$ python3 -q
>>> import numpy as np
>>> from numpy import linalg as LA
>>> np.set_printoptions(suppress=True, linewidth=160)
>>> def rnd(a):
...     return np.round(a, 2) + 0
... 
>>> A = np.loadtxt("mat.csv", delimiter=",")
>>> rnd(A)
array([[-0.07, -0.3 , -0.06,  0.51,  0.75, -0.23,  0.17],
       [ 0.72, -0.54, -0.01,  0.18, -0.14,  0.31, -0.18],
       [ 0.07, -0.11, -0.08,  0.04, -0.19, -0.79, -0.56],
       [ 0.34, -0.01, -0.47, -0.68,  0.36, -0.16,  0.17],
       [-0.14, -0.45, -0.15,  0.04, -0.46, -0.29,  0.67],
       [ 0.17, -0.12,  0.86, -0.33,  0.15, -0.23,  0.17],
       [ 0.55,  0.62,  0.  ,  0.36, -0.09, -0.24,  0.34]])
>>> LA.matrix_rank(A)
np.int64(7)
>>> A[:, 7]
Traceback (most recent call last):
  File "<python-input-7>", line 1, in <module>
    A[:, 7]
    ~^^^^^^
IndexError: index 7 is out of bounds for axis 1 with size 7
>>> rnd(A.sum(axis=1))
array([ 0.77,  0.34, -1.63, -0.45, -0.78,  0.68,  1.54])
>>> T = np.stack([A, 3 * A, A[::-1]])
>>> LA.matrix_rank(T.reshape(3, -1))
np.int64(2)
>>> mat = np.loadtxt("sample7.csv", delimiter=",")
>>> mat
array([[-3., -2.,  0.,  0.,  0.,  0.],
       [-2., -7., -2.,  0.,  0.,  0.],
       [ 0., -2.,  7., -2.,  0.,  0.],
       [ 0.,  0., -2.,  4., -2.,  0.],
       [ 0.,  0.,  0., -2., -6., -2.],
       [ 0.,  0.,  0.,  0., -2.,  5.]])
>>> W1 = np.array([[1, 2, -1, 1],
...     [2, 3, 3, 3],
...     [-3, 2, 2, 3],
...     [-2, -5, -4, -2],
...     [-3, 1, -5, 5],
...     [4, 1, 0, -2],
...     [-2, -5, 5, 3]])
>>> beta = np.array([-2, 0, 0, 0])
>>> hid = np.maximum(A @ W1 + beta, 0)
>>> LA.matrix_rank(hid)
np.int64(3)
>>> rnd((hid > 0).mean(axis=0))
array([0.  , 0.43, 0.57, 0.57])
>>> basis = np.array([[1, -1, 2], [-1, -3, 2], [1, -1, -3], [1, -2, 2]])
>>> W1 @ basis
array([[ -1,  -8,  11],
       [  5, -20,   7],
       [  0, -11,  -2],
       [ -3,  25,  -6],
       [ -4,  -5,  21],
       [  1,  -3,   6],
       [ 11,   6, -23]])
>>> feats = 0.5 ** np.abs(np.subtract.outer(np.arange(3), np.arange(3)))
>>> feats
array([[1.  , 0.5 , 0.25],
       [0.5 , 1.  , 0.5 ],
       [0.25, 0.5 , 1.  ]])
>>> rnd(np.abs(LA.eigvals(feats)).max())
np.float64(1.84)
>>> rnd(np.sort(np.abs(LA.eigvals(feats))))
array([0.41, 0.75, 1.84])
>>> np.allclose(feats @ feats.T, feats.T @ feats)
True
>>> x0 = np.array([3, 2, 2])
>>> target = feats @ x0
>>> beta, lr = np.zeros(3), 1 / LA.norm(feats, 2) ** 2
>>> for i in range(6):
...     beta -= lr * feats.T @ (feats @ beta - target)
...     if i % 1 == 0: print(i, round(LA.norm(feats @ beta - target), 2))
... 
0 0.53
1 0.46
2 0.4
3 0.36
4 0.32
5 0.29
>>> rnd(LA.cond(feats))
np.float64(4.53)
>>> rnd(beta)
array([2.58, 2.42, 1.92])
>>> Lm = LA.cholesky(feats)
>>> LA.eigvalsh(feats).min() > 0
np.True_
>>> rnd(np.prod(np.diag(Lm)) ** 2), rnd(LA.det(feats))
(np.float64(0.56), np.float64(0.56))
>>> rnd(Lm @ Lm.T)
array([[1.  , 0.5 , 0.25],
       [0.5 , 1.  , 0.5 ],
       [0.25, 0.5 , 1.  ]])
>>> w, V = LA.eigh(feats)
>>> rnd(w.sum()), np.trace(feats)
(np.float64(3.0), np.float64(3.0))
>>> np.unique(w.round(6) + 0, return_counts=True)[1]
array([1, 1, 1])
>>> X = np.array([[1, 2, 3], [-3, 2, 1], [3, -2, -2]])
>>> X
array([[ 1,  2,  3],
       [-3,  2,  1],
       [ 3, -2, -2]])
>>> x0 = np.array([-1, 0, 2])
>>> (X * x0).sum(axis=1)
array([ 5,  5, -7])
>>> X @ np.eye(3)[0]
array([ 1., -3.,  3.])
>>> LA.norm(X @ x0) <= LA.norm(X, 2) * LA.norm(x0) + 1e-9
np.True_
>>> np.sign((X @ x0).round(6))
array([ 1,  1, -1])
>>> F = np.load("layer6.npy")
>>> F
array([[4., 1., 0., 0., 0., 0., 0.],
       [0., 4., 1., 0., 0., 0., 0.],
       [0., 0., 4., 1., 0., 0., 0.],
       [0., 0., 0., 4., 1., 0., 0.],
       [0., 0., 0., 0., 4., 1., 0.],
       [0., 0., 0., 0., 0., 4., 1.],
       [0., 0., 0., 0., 0., 0., 4.]])
>>> def softmax(z):
...     e = np.exp(z - z.max(axis=-1, keepdims=True))
...     return e / e.sum(axis=-1, keepdims=True)
... 
>>> rnd(softmax(F).sum(axis=1))
array([1., 1., 1., 1., 1., 1., 1.])
>>> rnd(softmax(F[0] + -1))
array([0.88, 0.04, 0.02, 0.02, 0.02, 0.02, 0.02])
>>> rnd(softmax(F[0]))
array([0.88, 0.04, 0.02, 0.02, 0.02, 0.02, 0.02])
>>> S = F @ F.T / np.sqrt(7)
>>> softmax(S).round(6).argmax(axis=1)
array([0, 1, 2, 3, 4, 5, 6])
>>> rnd(softmax(S)[0] @ F)
array([3.94, 1.01, 0.01, 0.01, 0.01, 0.01, 0.01])
>>> rnd(softmax(S + np.triu(np.full(S.shape, -np.inf), 1)))
array([[1.  , 0.  , 0.  , 0.  , 0.  , 0.  , 0.  ],
       [0.01, 0.99, 0.  , 0.  , 0.  , 0.  , 0.  ],
       [0.  , 0.01, 0.99, 0.  , 0.  , 0.  , 0.  ],
       [0.  , 0.  , 0.01, 0.99, 0.  , 0.  , 0.  ],
       [0.  , 0.  , 0.  , 0.01, 0.99, 0.  , 0.  ],
       [0.  , 0.  , 0.  , 0.  , 0.01, 0.99, 0.  ],
       [0.  , 0.  , 0.  , 0.  , 0.  , 0.01, 0.98]])
